$ python -q
>>> import numpy as np
>>> from numpy import linalg as LA
>>> np.set_printoptions(precision=4, suppress=True, linewidth=140, legacy="1.25")
>>> K = np.loadtxt("case18.csv", delimiter=",")
>>> K
array([[0.2222, 0.1111, 0.2222, 0.2222, 0.1111, 0.1111, 0.    ],
       [0.2143, 0.2857, 0.2143, 0.1429, 0.    , 0.0714, 0.0714],
       [0.    , 0.1   , 0.2   , 0.    , 0.3   , 0.2   , 0.2   ],
       [0.    , 0.3   , 0.1   , 0.3   , 0.    , 0.1   , 0.2   ],
       [0.1111, 0.    , 0.2222, 0.2222, 0.1111, 0.    , 0.3333],
       [0.    , 0.    , 0.    , 0.    , 0.1667, 0.5   , 0.3333],
       [0.1818, 0.1818, 0.    , 0.    , 0.1818, 0.2727, 0.1818]])
>>> # a transition matrix
>>> vec = np.array([2, 2, 3, 5, 2, 5, 3])
>>> rhs = K @ vec
>>> b, lr = np.zeros(7), 1 / LA.norm(K, 2) ** 2
>>> for i in range(250):
...     b -= lr * K.T @ (K @ b - rhs)
...     if i % 50 == 0: print(i, round(LA.norm(K @ b - rhs), 4))
... 
0 0.6521
50 0.1185
100 0.0357
150 0.0137
200 0.0068
>>> round(LA.cond(K), 4)
9.9359
>>> print(b)
[1.9981 2.0015 3.0217 4.9813 1.9774 5.0051 3.0067]
>>> E = np.load("a.npy")
>>> print(E)
[[  0   8   6   6]
 [  0  12   9   9]
 [  0   0   0   0]
 [  0  12   9   9]
 [  0 -12  -9  -9]
 [  0   4   3   3]
 [  0   0   0   0]]
>>> print(np.abs(np.diag(LA.qr(E)[1])) > 1e-9)
[False  True False False]
>>> E @ LA.pinv(E) @ E
array([[  0.,   8.,   6.,   6.],
       [  0.,  12.,   9.,   9.],
       [  0.,   0.,   0.,   0.],
       [  0.,  12.,   9.,   9.],
       [  0., -12.,  -9.,  -9.],
       [  0.,   4.,   3.,   3.],
       [  0.,   0.,   0.,   0.]])
>>> try:
...     LA.inv(E)
... except LA.LinAlgError as e:
...     print(e)
... 
Last 2 dimensions of the array must be square
>>> left, s, Vt = LA.svd(E)
>>> print(np.argmax(s[:-1] / (s[1:] + 1e-6)) + 1)
1
>>> other = left[:, :1] @ np.diag(s[:1]) @ Vt[:1]
>>> LA.matrix_rank(other)
1
>>> other.round(4) + 0
array([[  0.,   8.,   6.,   6.],
       [  0.,  12.,   9.,   9.],
       [  0.,   0.,   0.,   0.],
       [  0.,  12.,   9.,   9.],
       [  0., -12.,  -9.,  -9.],
       [  0.,   4.,   3.,   3.],
       [  0.,   0.,   0.,   0.]])
>>> LA.matrix_rank(E, rtol=0.05)
1
>>> round(LA.norm(E - other, 2), 4), round(float(s[1]), 4)
(0.0, 0.0)
>>> X = np.load("test8.npy")
>>> X
array([[0, 0, 0, 0, 1, 0],
       [0, 0, 0, 1, 0, 0],
       [1, 0, 0, 0, 0, 0],
       [0, 0, 1, 0, 0, 0],
       [0, 0, 0, 0, 0, 1],
       [0, 1, 0, 0, 0, 0]])
>>> # rows sum to 1
>>> O, vecs = LA.qr(X[:, :3])[0], LA.qr(X[:, 3:])[0]
>>> s = LA.svd(O.T @ vecs, compute_uv=False)
>>> s
array([0., 0., 0.])
>>> round(float(LA.norm(O @ O.T - vecs @ vecs.T, 2)), 4)
1.0
>>> print((s > 0.9).sum())
0
>>> W1 = np.array([[0, 0], [5, 1], [0, 0], [3, 2], [3, 5], [0, 2]])
>>> b = np.array([3, -2])
>>> H = np.maximum(X @ W1 + b, 0)
>>> H
array([[6, 3],
       [6, 0],
       [3, 0],
       [3, 0],
       [3, 0],
       [8, 0]])
>>> C = np.array([[3, -3], [-2, -2]])
>>> W1 @ C
array([[  0,   0],
       [ 13, -17],
       [  0,   0],
       [  5, -13],
       [ -1, -19],
       [ -4,  -4]])
>>> (H @ C).round(6).argmax(axis=1)
array([0, 0, 0, 0, 0, 0])
>>> O, _ = LA.qr(np.array([[0.9, 0.2, 1.1, 0.5, -2.3, -1.4, -0.7],
...     [-1.3, -0.9, 0.9, -1.7, -1.2, -1.8, -0.4],
...     [0.8, -1.0, -0.5, 0.9, 1.3, 1.1, -1.2],
...     [-0.8, 1.5, -0.4, -0.1, -0.4, 0.5, -0.6],
...     [0.8, -0.2, -0.6, 1.2, -0.1, 0.0, 0.8],
...     [2.8, 0.3, 0.7, 1.5, 0.0, -0.6, -1.5],
...     [-0.5, -1.0, -0.1, 0.5, -0.1, 0.4, 0.5]]))
>>> J = O[:, :7]
>>> J
array([[-0.2545,  0.0709,  0.5745, -0.5179, -0.3056,  0.4883,  0.0076],
       [ 0.3675, -0.3703,  0.5535,  0.2198, -0.2396, -0.3154, -0.4651],
       [-0.2262, -0.4531, -0.363 ,  0.0485,  0.085 ,  0.4891, -0.6025],
       [ 0.2262,  0.6722, -0.1277, -0.3021,  0.0604, -0.1027, -0.6126],
       [-0.2262, -0.1025, -0.3923, -0.2196, -0.7781, -0.361 , -0.0221],
       [-0.7916,  0.0795,  0.2407,  0.1009,  0.2733, -0.426 , -0.2067],
       [ 0.1414, -0.4289, -0.0611, -0.729 ,  0.3977, -0.3172,  0.0462]])
>>> # keeps lengths
>>> other = LA.inv(J)
>>> np.round(LA.det(J) * LA.det(other), 4)
1.0
>>> np.round(J @ other, 4) + 0
array([[1., 0., 0., 0., 0., 0., 0.],
       [0., 1., 0., 0., 0., 0., 0.],
       [0., 0., 1., 0., 0., 0., 0.],
       [0., 0., 0., 1., 0., 0., 0.],
       [0., 0., 0., 0., 1., 0., 0.],
       [0., 0., 0., 0., 0., 1., 0.],
       [0., 0., 0., 0., 0., 0., 1.]])
>>> print(LA.det(J) * other)
[[-0.2545  0.3675 -0.2262  0.2262 -0.2262 -0.7916  0.1414]
 [ 0.0709 -0.3703 -0.4531  0.6722 -0.1025  0.0795 -0.4289]
 [ 0.5745  0.5535 -0.363  -0.1277 -0.3923  0.2407 -0.0611]
 [-0.5179  0.2198  0.0485 -0.3021 -0.2196  0.1009 -0.729 ]
 [-0.3056 -0.2396  0.085   0.0604 -0.7781  0.2733  0.3977]
 [ 0.4883 -0.3154  0.4891 -0.1027 -0.361  -0.426  -0.3172]
 [ 0.0076 -0.4651 -0.6025 -0.6126 -0.0221 -0.2067  0.0462]]
>>> LA.inv(other)
array([[-0.2545,  0.0709,  0.5745, -0.5179, -0.3056,  0.4883,  0.0076],
       [ 0.3675, -0.3703,  0.5535,  0.2198, -0.2396, -0.3154, -0.4651],
       [-0.2262, -0.4531, -0.363 ,  0.0485,  0.085 ,  0.4891, -0.6025],
       [ 0.2262,  0.6722, -0.1277, -0.3021,  0.0604, -0.1027, -0.6126],
       [-0.2262, -0.1025, -0.3923, -0.2196, -0.7781, -0.361 , -0.0221],
       [-0.7916,  0.0795,  0.2407,  0.1009,  0.2733, -0.426 , -0.2067],
       [ 0.1414, -0.4289, -0.0611, -0.729 ,  0.3977, -0.3172,  0.0462]])
>>> feats = np.load("out15.npy")
>>> feats
array([[ 0,  1,  2, -2, -1,  0],
       [ 0,  0, -1, -2, -2, -1],
       [ 0,  0,  0, -2,  3, -2],
       [ 0,  0,  0,  0, -1,  3],
       [ 0,  0,  0,  0,  0,  3],
       [ 0,  0,  0,  0,  0,  0]])
>>> # rows and columns are dependent
>>> left, s, Vt = LA.svd(feats)
>>> vecs = Vt[:(s > 1e-8).sum()]
>>> rng = np.random.default_rng(680711)
>>> vec = feats[3] + 3 * feats[1] + rng.integers(2) * np.eye(6)[3]
>>> vec
array([ 0.,  0., -3., -6., -7.,  0.])
>>> LA.matrix_rank(np.vstack([feats, vec]))
5
>>> vec = np.array([3, 5, 2, 2, 0, 3])
>>> X.T @ (X @ vec)
array([3, 5, 2, 2, 0, 3])
>>> print(np.argsort(-LA.norm(feats, axis=0).round(6), kind="stable")[:3])
[5 4 3]
>>> [round(float(x), 4) for x in LA.svd(feats, compute_uv=False)[:3]]
[5.3597, 3.755, 2.9927]
>>> rank = LA.matrix_rank(feats)
>>> rank
5
>>> N = LA.svd(feats)[2][rank:].T
>>> np.allclose(feats @ N, 0)
True
>>> [int(LA.matrix_rank(feats[:i])) for i in range(1, len(feats) + 1)]
[1, 2, 3, 4, 5, 5]
>>> N @ N.T
array([[1., 0., 0., 0., 0., 0.],
       [0., 0., 0., 0., 0., 0.],
       [0., 0., 0., 0., 0., 0.],
       [0., 0., 0., 0., 0., 0.],
       [0., 0., 0., 0., 0., 0.],
       [0., 0., 0., 0., 0., 0.]])
>>> W0 = np.load("layer19.npy")
>>> W0
array([[ 2, -1, -2],
       [ 1,  1,  3],
       [-1,  1,  2]])
>>> G = W0.T @ W0
>>> print(LA.eigvalsh(G)[::-1])
[20.7491  5.2417  0.0092]
>>> (W0 @ W0.T).shape
(3, 3)
>>> print(np.diag(G))
[ 6  3 17]
>>> other = W0 ** -1
Traceback (most recent call last):
  File "<python-input-73>", line 1, in <module>
    other = W0 ** -1
            ~~~^^~~~
ValueError: Integers to negative integer powers are not allowed.
>>> other = LA.inv(W0)
>>> print(other)
[[ 1.  0.  1.]
 [ 5. -2.  8.]
 [-2.  1. -3.]]
>>> np.round(LA.slogdet(W0)[0], 4)
-1.0
>>> np.allclose(other, W0.T)
False
>>> np.round(W0 @ other, 4) + 0
array([[1., 0., 0.],
       [0., 1., 0.],
       [0., 0., 1.]])
>>> z = rng.permutation(3)
>>> other = W0[:, z] * rng.choice([-1, 1], 3)
>>> other
array([[ 2, -1,  2],
       [-3,  1,  1],
       [-2,  1, -1]])
>>> left, _, Vt = LA.svd(W0.T @ other)
>>> z
array([2, 1, 0])
>>> np.round(LA.lstsq(W0, other)[0], 4) + 0
array([[ 0.,  0.,  1.],
       [ 0.,  1.,  0.],
       [-1.,  0.,  0.]])
>>> other = np.array([[-1, 4, 1], [-3, -4, -3], [4, -2, 3]])
>>> F = np.triu(other, 1)
>>> print(F)
[[ 0  4  1]
 [ 0  0 -3]
 [ 0  0  0]]
>>> round(np.abs(LA.eigvals(F)).max(), 4)
0.0
>>> LA.determinant(F)
Traceback (most recent call last):
  File "<python-input-89>", line 1, in <module>
    LA.determinant(F)
    ^^^^^^^^^^^^^^
AttributeError: module 'numpy.linalg' has no attribute 'determinant'
>>> F.inv()
Traceback (most recent call last):
  File "<python-input-90>", line 1, in <module>
    F.inv()
    ^^^^^
AttributeError: 'numpy.ndarray' object has no attribute 'inv'
>>> print(np.trace(F))
0
>>> np.kron(np.eye(2, dtype=int), F)
array([[ 0,  4,  1,  0,  0,  0],
       [ 0,  0, -3,  0,  0,  0],
       [ 0,  0,  0,  0,  0,  0],
       [ 0,  0,  0,  0,  4,  1],
       [ 0,  0,  0,  0,  0, -3],
       [ 0,  0,  0,  0,  0,  0]])
>>> np.einsum("ij,ji->", F, F)
0
>>> round(float(LA.det(F[::-1])), 4)
0.0
>>> np.einsum("ii->", F)
0
>>> rank = LA.matrix_rank(F)
>>> print(rank)
2
>>> N = LA.svd(F)[2][rank:].T
>>> np.allclose(F @ N, 0)
True
>>> [int(LA.matrix_rank(F[:i])) for i in range(1, len(F) + 1)]
[1, 2, 2]
>>> LA.matrix_rank(F.T @ F), LA.matrix_rank(F @ F.T)
(2, 2)
>>> data = np.loadtxt("run18.csv", delimiter=",")
>>> data
array([[-0.369 , -1.1131,  2.6587,  3.3838, -1.6601,  1.5329],
       [-1.9299,  1.5601, -2.2206, -3.4251,  1.1974,  0.8632],
       [-1.4394, -0.7087,  2.4339,  2.8029, -1.6129,  2.4585],
       [ 3.3226, -0.581 , -0.7755, -0.1267,  0.7559, -3.5262],
       [ 3.0289, -1.4497,  1.303 ,  2.5173, -0.5424, -2.3228],
       [ 2.419 , -1.5581,  1.9153,  3.1561, -0.969 , -1.467 ],
       [ 3.0258, -1.4507,  1.3073,  2.5221, -0.5452, -2.3179],
       [-0.695 , -1.0035,  2.62  ,  3.2458, -1.6639,  1.828 ],
       [-1.8326,  1.5549, -2.269 , -3.4625,  1.2353,  0.7485],
       [-3.4639,  1.0511, -0.1647, -1.1426, -0.1918,  3.2445],
       [ 3.0235, -1.4515,  1.3105,  2.5256, -0.5474, -2.3143],
       [-3.2226,  0.4522,  0.9953,  0.4413, -0.8821,  3.528 ],
       [-0.0418, -1.212 ,  2.6734,  3.4906, -1.6415,  1.2262],
       [ 3.4436, -1.1215,  0.331 ,  1.3551,  0.0882, -3.1512],
       [-3.3661,  0.6488,  0.6541, -0.044 , -0.6852,  3.5141],
       [-1.0201, -0.8828,  2.5563,  3.0754, -1.6524,  2.1112],
       [-2.0715,  1.5647, -2.1435, -3.362 ,  1.1382,  1.033 ],
       [-2.6296, -0.0589,  1.747 ,  1.5846, -1.2926,  3.2936],
       [ 1.3399,  0.752 , -2.4674, -2.8733,  1.6249, -2.378 ],
       [ 3.3318, -0.5946, -0.7514, -0.0927,  0.742 , -3.5244],
       [ 0.377 ,  1.1105, -2.6581, -3.3808,  1.6604, -1.5403],
       [-2.9092,  1.4858, -1.4557, -2.6853,  0.6461,  2.1404]])
>>> ang = np.radians(180)
>>> r_ = np.eye(6)
>>> r_[5, 5] = r_[4, 4] = np.cos(ang)
>>> r_[5, 4], r_[4, 5] = -np.sin(ang), np.sin(ang)
>>> r_.round(4) + 0
array([[ 1.,  0.,  0.,  0.,  0.,  0.],
       [ 0.,  1.,  0.,  0.,  0.,  0.],
       [ 0.,  0.,  1.,  0.,  0.,  0.],
       [ 0.,  0.,  0.,  1.,  0.,  0.],
       [ 0.,  0.,  0.,  0., -1.,  0.],
       [ 0.,  0.,  0.,  0.,  0., -1.]])
>>> other = data @ r_.T
>>> np.round(LA.svd(data, compute_uv=False), 4) + 0, np.round(LA.svd(other, compute_uv=False), 4) + 0
(array([17.1466, 15.9998,  0.    ,  0.    ,  0.    ,  0.    ]), array([17.1466, 15.9998,  0.    ,  0.    ,  0.    ,  0.    ]))
>>> other
array([[-0.369 , -1.1131,  2.6587,  3.3838,  1.6601, -1.5329],
       [-1.9299,  1.5601, -2.2206, -3.4251, -1.1974, -0.8632],
       [-1.4394, -0.7087,  2.4339,  2.8029,  1.6129, -2.4585],
       [ 3.3226, -0.581 , -0.7755, -0.1267, -0.7559,  3.5262],
       [ 3.0289, -1.4497,  1.303 ,  2.5173,  0.5424,  2.3228],
       [ 2.419 , -1.5581,  1.9153,  3.1561,  0.969 ,  1.467 ],
       [ 3.0258, -1.4507,  1.3073,  2.5221,  0.5452,  2.3179],
       [-0.695 , -1.0035,  2.62  ,  3.2458,  1.6639, -1.828 ],
       [-1.8326,  1.5549, -2.269 , -3.4625, -1.2353, -0.7485],
       [-3.4639,  1.0511, -0.1647, -1.1426,  0.1918, -3.2445],
       [ 3.0235, -1.4515,  1.3105,  2.5256,  0.5474,  2.3143],
       [-3.2226,  0.4522,  0.9953,  0.4413,  0.8821, -3.528 ],
       [-0.0418, -1.212 ,  2.6734,  3.4906,  1.6415, -1.2262],
       [ 3.4436, -1.1215,  0.331 ,  1.3551, -0.0882,  3.1512],
       [-3.3661,  0.6488,  0.6541, -0.044 ,  0.6852, -3.5141],
       [-1.0201, -0.8828,  2.5563,  3.0754,  1.6524, -2.1112],
       [-2.0715,  1.5647, -2.1435, -3.362 , -1.1382, -1.033 ],
       [-2.6296, -0.0589,  1.747 ,  1.5846,  1.2926, -3.2936],
       [ 1.3399,  0.752 , -2.4674, -2.8733, -1.6249,  2.378 ],
       [ 3.3318, -0.5946, -0.7514, -0.0927, -0.742 ,  3.5244],
       [ 0.377 ,  1.1105, -2.6581, -3.3808, -1.6604,  1.5403],
       [-2.9092,  1.4858, -1.4557, -2.6853, -0.6461, -2.1404]])
>>> np.allclose(LA.norm(data, axis=1), LA.norm(other, axis=1))
True
>>> np.allclose(data @ data.T, other @ other.T)
True
>>> round(LA.det(r_), 4), np.trace(r_)
(1.0, 2.0)
>>> np.abs(other - data).max(axis=0)
array([0.    , 0.    , 0.    , 0.    , 3.3279, 7.056 ])
